In [1]: import numpy as np

In [2]: from numpy import linalg as LA

In [3]: np.set_printoptions(suppress=True, linewidth=160)

In [4]: data = np.load("layer14.npy")

In [5]: data.round(2)
Out[5]: 
array([[ 0.97, -0.82,  2.69, -0.12,  0.38,  0.05],
       [-0.58, -0.49, -2.7 , -0.78,  0.29, -0.68],
       [ 0.93, -1.94,  1.28, -1.11,  0.98, -0.72],
       [ 0.53, -2.06, -0.35, -1.46,  1.07, -1.05],
       [-0.29,  1.88,  1.06,  1.45, -0.99,  1.08],
       [ 0.2 , -1.79, -1.28, -1.43,  0.95, -1.07],
       [-0.62, -0.39, -2.74, -0.72,  0.24, -0.64],
       [ 0.08, -1.65, -1.58, -1.38,  0.88, -1.05],
       [-0.87,  0.35, -2.82, -0.23, -0.14, -0.3 ],
       [ 0.9 , -0.47,  2.8 ,  0.14,  0.2 ,  0.24],
       [ 1.03, -1.38,  2.27, -0.57,  0.68, -0.29],
       [-0.85,  0.31, -2.83, -0.25, -0.12, -0.32],
       [-1.03,  1.27, -2.38,  0.47, -0.62,  0.22],
       [-0.97,  0.78, -2.7 ,  0.09, -0.37, -0.07],
       [-1.03,  1.38, -2.27,  0.57, -0.68,  0.29],
       [ 0.85, -0.3 ,  2.83,  0.26,  0.11,  0.32],
       [ 0.42, -1.99, -0.69, -1.47,  1.04, -1.07],
       [-0.65,  2.1 , -0.05,  1.42, -1.08,  1.  ],
       [ 0.51,  0.64,  2.63,  0.87, -0.37,  0.74],
       [-0.8 ,  0.12, -2.83, -0.38, -0.02, -0.41],
       [-1.01,  1.7 , -1.83,  0.86, -0.85,  0.52],
       [ 0.72, -2.1 ,  0.31, -1.38,  1.08, -0.96]])

In [6]: # rows and columns are dependent

In [7]: labels = data[:, 5] > np.median(data[:, 5])

In [8]: u = data[labels].mean(axis=0) - data[~labels].mean(axis=0)

In [9]: round((((data - data.mean(axis=0)) @ u > 0) == labels).mean(), 2)
Out[9]: np.float64(0.95)

In [10]: ((data - data.mean(axis=0)) @ u > 0).astype(int)
Out[10]: array([1, 0, 0, 0, 1, 0, 0, 0, 0, 1, 1, 0, 1, 0, 1, 1, 0, 1, 1, 0, 1, 0])

In [11]: Ac = data - data.mean(axis=0)

In [12]: Uu, sv, vt = LA.svd(Ac, full_matrices=False)

In [13]: np.round(vt[0] * np.sign(vt[0, np.abs(vt[0]).argmax()]), 2) + 0
Out[13]: array([ 0.33, -0.29,  0.89, -0.05,  0.14,  0.  ])

In [14]: LA.matrix_rank(Ac)
Out[14]: np.int64(2)

In [15]: (np.sign(Uu[:, 0]) == np.sign(Uu[0, 0])).astype(int)
Out[15]: array([1, 0, 1, 1, 1, 1, 0, 0, 0, 1, 1, 0, 0, 0, 0, 1, 1, 0, 1, 0, 0, 1])

In [16]: np.abs(Uu[:, 0]).argmax()
Out[16]: np.int64(0)

In [17]: np.round(sv ** 2 / (sv ** 2).sum(), 2) + 0
Out[17]: array([0.6, 0.4, 0. , 0. , 0. , 0. ])

In [18]: A = np.load("block12.npy")

In [19]: A
Out[19]: 
array([[ 0.,  2.,  9.,  4.,  0.,  2.,  9.],
       [ 7.,  0.,  0.,  8.,  9.,  1.,  8.],
       [ 9.,  7.,  7.,  2.,  9.,  6.,  3.],
       [ 5.,  6.,  4.,  9.,  0.,  4.,  3.],
       [ 4.,  4.,  4.,  5.,  3.,  8.,  7.],
       [ 0.,  0.,  0.,  0.,  0., -1.,  1.],
       [ 0.,  0.,  0.,  0.,  0.,  2., -3.]])

In [20]: u, g = A[6], A[3]

In [21]: u @ u
Out[21]: np.float64(13.0)

In [22]: p = (u @ g) / (u @ u) * u

In [23]: LA.matrix_rank(np.outer(u, g))
Out[23]: np.int64(1)

In [24]: p.round(2)
Out[24]: array([-0.  , -0.  , -0.  , -0.  , -0.  , -0.15,  0.23])

In [25]: round(LA.norm(u + g) ** 2 + LA.norm(u - g) ** 2, 2)
Out[25]: np.float64(392.0)

In [26]: round(float((g - p) @ u), 2)
Out[26]: 0.0

In [27]: [round(float(x), 2) for x in LA.svd(A, compute_uv=False)[:3]]
Out[27]: [29.0, 11.16, 10.0]

In [28]: LA.cond(A) > 100
Out[28]: np.True_

In [29]: feats = np.loadtxt("a.csv", delimiter=",")

In [30]: feats
Out[30]: 
array([[0., 0., 0., 0., 1., 0., 0., 0.],
       [0., 0., 1., 0., 0., 0., 1., 0.],
       [0., 1., 0., 0., 0., 0., 0., 0.],
       [0., 0., 0., 0., 0., 0., 0., 1.],
       [1., 0., 0., 0., 0., 0., 0., 1.],
       [0., 0., 0., 0., 0., 0., 0., 0.],
       [0., 1., 0., 0., 0., 0., 0., 0.],
       [0., 0., 0., 1., 1., 0., 0., 0.]])

In [31]: feats.sum(axis=0)
Out[31]: array([1., 2., 1., 1., 2., 0., 1., 2.])

In [32]: np.argwhere(np.triu(feats))
Out[32]: 
array([[0, 4],
       [1, 2],
       [1, 6],
       [3, 7],
       [4, 7]])

In [33]: np.trace(feats @ feats @ feats) // 6
Out[33]: np.float64(0.0)

In [34]: feats @ feats
Out[34]: 
array([[1., 0., 0., 0., 0., 0., 0., 1.],
       [0., 2., 0., 0., 0., 0., 0., 0.],
       [0., 0., 1., 0., 0., 0., 1., 0.],
       [0., 0., 0., 1., 1., 0., 0., 0.],
       [0., 0., 0., 1., 2., 0., 0., 0.],
       [0., 0., 0., 0., 0., 0., 0., 0.],
       [0., 0., 1., 0., 0., 0., 1., 0.],
       [1., 0., 0., 0., 0., 0., 0., 2.]])

In [35]: L = np.diag(feats.sum(axis=1)) - feats

In [36]: L @ np.ones(8)
Out[36]: array([0., 0., 0., 0., 0., 0., 0., 0.])

In [37]: (LA.eigvalsh(L) < 1e-8).sum()
Out[37]: np.int64(3)

In [38]: round(LA.det(L[1:, 1:]))
Out[38]: 0

In [39]: round(np.trace(LA.pinv(feats) @ feats), 2)
Out[39]: np.float64(6.0)

In [40]: LA.lstsq(feats[:-1].T, feats[-1])[2]
Out[40]: np.int32(5)

In [41]: np.round(feats @ LA.pinv(feats) @ feats, 2) + 0
Out[41]: 
array([[0., 0., 0., 0., 1., 0., 0., 0.],
       [0., 0., 1., 0., 0., 0., 1., 0.],
       [0., 1., 0., 0., 0., 0., 0., 0.],
       [0., 0., 0., 0., 0., 0., 0., 1.],
       [1., 0., 0., 0., 0., 0., 0., 1.],
       [0., 0., 0., 0., 0., 0., 0., 0.],
       [0., 1., 0., 0., 0., 0., 0., 0.],
       [0., 0., 0., 1., 1., 0., 0., 0.]])

In [42]: np.abs(np.diag(LA.qr(feats)[1])) > 1e-9
Out[42]: array([ True,  True,  True,  True,  True, False, False,  True])

In [43]: vals, vecs = LA.eigh(feats)

In [44]: (vals > 1e-8).sum(), (vals < -1e-8).sum()
Out[44]: (np.int64(3), np.int64(3))

In [45]: np.abs(vecs[:, -1]).round(6).argmax()
Out[45]: np.int64(4)

In [46]: J = np.load("test14.npy")

In [47]: J
Out[47]: 
array([[ 0.99, -0.77, -0.01, -0.19, -0.89,  0.76],
       [-0.91, -1.  ,  0.84, -0.59,  0.57,  0.18],
       [-0.09, -0.93,  0.99, -0.67, -0.09, -0.54],
       [-1.  , -0.88,  0.96, -0.74,  0.93, -0.96],
       [-0.14, -0.84,  0.74, -0.67,  0.07, -0.75],
       [-1.  , -0.85,  0.6 , -0.27,  0.97, -0.74],
       [ 0.93, -0.61,  0.52, -0.78, -0.65, -0.87],
       [-1.  , -0.95, -0.94, -0.23,  0.99, -0.73],
       [ 1.  ,  0.99,  0.43, -0.81, -0.96, -0.99],
       [-0.56,  1.  , -0.97,  0.96,  0.47, -0.42],
       [-0.42,  1.  , -0.08,  0.97,  0.13,  0.96],
       [ 0.99,  0.58,  0.79,  0.69, -0.93,  0.98],
       [ 1.  ,  0.94,  0.9 , -0.85, -0.97, -0.99],
       [-1.  , -1.  , -0.41, -0.81,  1.  , -0.92]])

In [48]: Ac = J - J.mean(axis=0)

In [49]: Uu, sv, vt = LA.svd(Ac, full_matrices=False)

In [50]: sv.round(2)
Out[50]: array([4.83, 3.7 , 2.58, 1.89, 0.74, 0.2 ])

In [51]: np.abs(Uu[:, 0]).argmax()
Out[51]: np.int64(11)

In [52]: np.abs(vt[0]).argmax()
Out[52]: np.int64(0)

In [53]: D = LA.norm(J[:, None] - J[None], axis=-1)

In [54]: np.unravel_index(D.round(6).argmax(), D.shape)
Out[54]: (np.int64(11), np.int64(13))

In [55]: D[3].round(2)
Out[55]: array([3.39, 1.22, 1.43, 0.  , 1.26, 0.63, 2.55, 1.98, 3.37, 3.29, 3.49, 3.92, 3.31, 1.38])

In [56]: Ac = J - J.mean(axis=0)

In [57]: vecs = LA.svd(Ac)[2][:5]

In [58]: A2 = Ac - Ac @ vecs.T @ vecs

In [59]: np.round(np.diag(vecs.T @ vecs), 2)
Out[59]: array([0.64, 0.99, 1.  , 0.98, 0.41, 0.98])

In [60]: LA.norm(A2, axis=1).round(6).argmax()
Out[60]: np.int64(2)

In [61]: round(LA.norm(A2) / LA.norm(Ac), 2)
Out[61]: np.float64(0.03)

In [62]: K = np.load("mat.npy")

In [63]: K
Out[63]: 
array([[9, 8, 9, 8],
       [1, 1, 1, 1],
       [9, 8, 9, 8],
       [1, 1, 1, 1]])

In [64]: A2 = np.array([[1, 2], [2, 0]])

In [65]: cent = np.kron(A2, K)

In [66]: LA.matrix_rank(cent)
Out[66]: np.int64(4)

In [67]: round(float(LA.norm(cent, 2)), 2), np.round(LA.norm(A2, 2) * LA.norm(K, 2), 2)
Out[67]: (62.11, np.float64(62.11))

In [68]: proj = np.triu(np.array([[4, 2, 1, 5], [5, 2, 5, 0], [1, 5, 1, 0], [4, 1, 2, 3]]), 1) + np.eye(4)

In [69]: A2 = proj @ K @ LA.inv(proj)

In [70]: LA.matrix_rank(A2)
Out[70]: np.int64(2)

In [71]: rng = np.random.default_rng(4735)

In [72]: labels = rng.permutation(4)

In [73]: labels
Out[73]: array([2, 1, 3, 0])

In [74]: A2 = K[labels][:, labels]

In [75]: np.round(LA.det(A2), 2), np.round(LA.det(K[labels]), 2)
Out[75]: (np.float64(0.0), np.float64(0.0))

In [76]: np.diag(A2)
Out[76]: array([9, 1, 1, 9])

In [77]: np.allclose(A2, K)
Out[77]: False

In [78]: A2
Out[78]: 
array([[9, 8, 8, 9],
       [1, 1, 1, 1],
       [1, 1, 1, 1],
       [9, 8, 8, 9]])

In [79]: M = np.load("case19.npy")

In [80]: M
Out[80]: 
array([[10,  7,  4,  4],
       [ 7, 10,  5,  4],
       [ 4,  5, 10,  8],
       [ 4,  4,  8, 10]])

In [81]: vals, vecs = LA.eig(M)

In [82]: np.round(np.sort(LA.eigvals(LA.inv(M))), 2)
Out[82]: array([0.04, 0.11, 0.31, 0.57])

In [83]: np.round(M @ vecs[:, 0] - vals[0] * vecs[:, 0], 2) + 0
Out[83]: array([0., 0., 0., 0.])

In [84]: np.round(np.sort(LA.eigvals(M.T)), 2)
Out[84]: array([ 1.76,  3.19,  9.02, 26.03])

In [85]: X = np.loadtxt("w.csv", delimiter=",")

In [86]: X.round(2)
Out[86]: 
array([[ 0.03, -0.14,  0.08, -0.03,  0.03],
       [-0.14,  0.68, -0.41,  0.14, -0.14],
       [ 0.08, -0.41,  0.24, -0.08,  0.08],
       [-0.03,  0.14, -0.08,  0.03, -0.03],
       [ 0.03, -0.14,  0.08, -0.03,  0.03]])

In [87]: T = np.stack([X, 4 * X, X[::-1]])

In [88]: np.round(T.sum(axis=0), 2)
Out[88]: 
array([[ 0.16, -0.81,  0.49, -0.16,  0.16],
       [-0.7 ,  3.51, -2.11,  0.7 , -0.7 ],
       [ 0.49, -2.43,  1.46, -0.49,  0.49],
       [-0.27,  1.35, -0.81,  0.27, -0.27],
       [ 0.16, -0.81,  0.49, -0.16,  0.16]])

In [89]: np.round(LA.det(T), 2) + 0
Out[89]: array([0., 0., 0.])

In [90]: T.shape
Out[90]: (3, 5, 5)
